% python3 -q
>>> import numpy as np
>>> import numpy.linalg as la
>>> np.set_printoptions(precision=2, suppress=True, linewidth=100, floatmode="fixed")
>>> X = np.array([[0, 0, -4, 0, 0],
...     [0, 0, 0, 5, 0],
...     [-2, 0, 0, 0, 0],
...     [0, 0, 0, 0, 1],
...     [0, -1, 0, 0, 0]])
>>> X
array([[ 0,  0, -4,  0,  0],
       [ 0,  0,  0,  5,  0],
       [-2,  0,  0,  0,  0],
       [ 0,  0,  0,  0,  1],
       [ 0, -1,  0,  0,  0]])
>>> # 2 blocks once reordered
>>> (la.matrix_power((X != 0) + (X.T != 0) + np.eye(5), 5) > 0).astype(int)
array([[1, 0, 1, 0, 0],
       [0, 1, 0, 1, 1],
       [1, 0, 1, 0, 0],
       [0, 1, 0, 1, 1],
       [0, 1, 0, 1, 1]])
>>> np.sort(la.eigvals(X).real)
array([-2.83, -1.71,  0.85,  0.85,  2.83])
>>> print(np.flatnonzero(la.matrix_power((X != 0) + (X.T != 0) + np.eye(5), 5)[1]))
[1 3 4]
>>> (X != 0).astype(int)
array([[0, 0, 1, 0, 0],
       [0, 0, 0, 1, 0],
       [1, 0, 0, 0, 0],
       [0, 0, 0, 0, 1],
       [0, 1, 0, 0, 0]])
>>> print(round(float(la.det(X)), 2))
40.0
>>> print(np.round(np.poly(X), 2) + 0)
[  1.00   0.00  -8.00   5.00   0.00 -40.00]
>>> np.einsum("ij,ji->", X, X)
np.int64(16)
>>> round(la.eigvals(X).sum().real, 2)
np.float64(0.0)
>>> np.einsum("ii->", X)
np.int64(0)
>>> round(float(la.det(X[::-1])), 2)
40.0
>>> np.round(la.det(X.T), 2)
np.float64(40.0)
>>> X.T @ X
array([[ 4,  0,  0,  0,  0],
       [ 0,  1,  0,  0,  0],
       [ 0,  0, 16,  0,  0],
       [ 0,  0,  0, 25,  0],
       [ 0,  0,  0,  0,  1]])
>>> round(float(la.det(X)), 2)
40.0
>>> np.allclose(X, X.T)
False
>>> np.sort(np.abs(la.eigvals(X)))
array([1.71, 1.71, 1.71, 2.83, 2.83])
>>> (X - X.T) / 2
array([[ 0.00,  0.00, -1.00,  0.00,  0.00],
       [ 0.00,  0.00,  0.00,  2.50,  0.50],
       [ 1.00,  0.00,  0.00,  0.00,  0.00],
       [ 0.00, -2.50,  0.00,  0.00,  0.50],
       [ 0.00, -0.50,  0.00, -0.50,  0.00]])
>>> X @ X
array([[ 8,  0,  0,  0,  0],
       [ 0,  0,  0,  0,  5],
       [ 0,  0,  8,  0,  0],
       [ 0, -1,  0,  0,  0],
       [ 0,  0,  0, -5,  0]])
>>> O, _ = la.qr(np.array([[1.3, 0.1, -1.0], [0.1, 0.3, 1.5], [-0.7, 1.7, -0.8]]))
>>> vecs, _ = la.qr(np.array([[-1.0, -1.4], [-0.8, 0.2]]))
>>> sigma = 3 * 0.5 ** np.arange(2)
>>> J = O[:, :2] * sigma @ vecs[:2]
>>> J
array([[ 2.48,  1.12],
       [ 0.36, -0.13],
       [-0.30, -1.90]])
>>> O, vecs = la.qr(J[:, :1])[0], la.qr(J[:, 1:])[0]
>>> sigma = la.svd(O.T @ vecs, compute_uv=False)
>>> sigma
array([0.59])
>>> left, sigma, VT = la.svd(J, full_matrices=False)
>>> np.round(VT @ VT.T, 2) + 0
array([[1.00, 0.00],
       [0.00, 1.00]])
>>> np.round(left.T @ J @ VT.T, 2) + 0
array([[3.00, 0.00],
       [0.00, 1.50]])
>>> print(np.round(left.T @ left, 2) + 0)
[[1.00 0.00]
 [0.00 1.00]]
>>> print(left.shape, sigma.shape, VT.shape)
(3, 2) (2,) (2, 2)
>>> E = np.load("w.npy")
>>> E
array([[-11.74,   7.85,   3.93],
       [ -7.24,   5.14,   2.82],
       [ -4.25,   3.22,   2.09],
       [ -2.95,   2.33,   1.77],
       [ -1.06,   0.92,   1.30],
       [ -0.04,   0.04,   1.01],
       [  0.04,  -0.04,   0.99],
       [  0.42,  -0.63,   0.67],
       [  0.42,  -0.63,   0.67],
       [  0.32,  -0.60,   0.57],
       [  0.08,  -0.33,   0.31],
       [  0.08,  -0.32,   0.30],
       [  0.00,  -0.05,   0.05],
       [  0.01,   0.10,  -0.11],
       [  0.14,   0.43,  -0.49],
       [  0.20,   0.51,  -0.59],
       [  0.23,   0.54,  -0.63],
       [  0.26,   0.57,  -0.67],
       [  0.41,   0.72,  -0.89],
       [  2.53,   1.55,  -2.75],
       [  2.73,   1.60,  -2.89],
       [  3.01,   1.65,  -3.09],
       [  3.38,   1.72,  -3.34],
       [  4.47,   1.86,  -4.06],
       [  5.16,   1.93,  -4.49],
       [  7.44,   2.07,  -5.85],
       [  9.88,   2.11,  -7.21],
       [ 12.55,   2.07,  -8.65],
       [ 13.99,   2.02,  -9.40],
       [ 20.47,   1.63, -12.66]])
>>> # row 8 repeats row 7
>>> O, vecs = la.qr(E[:, :2])[0], la.qr(E[:, 2:])[0]
>>> sigma = la.svd(O.T @ vecs, compute_uv=False)
>>> round(float(la.norm(O @ O.T - vecs @ vecs.T, 2)), 2)
1.0
>>> np.degrees(np.arccos(sigma.clip(0, 1)))
array([7.40])
>>> (sigma > 0.9).sum()
np.int64(1)
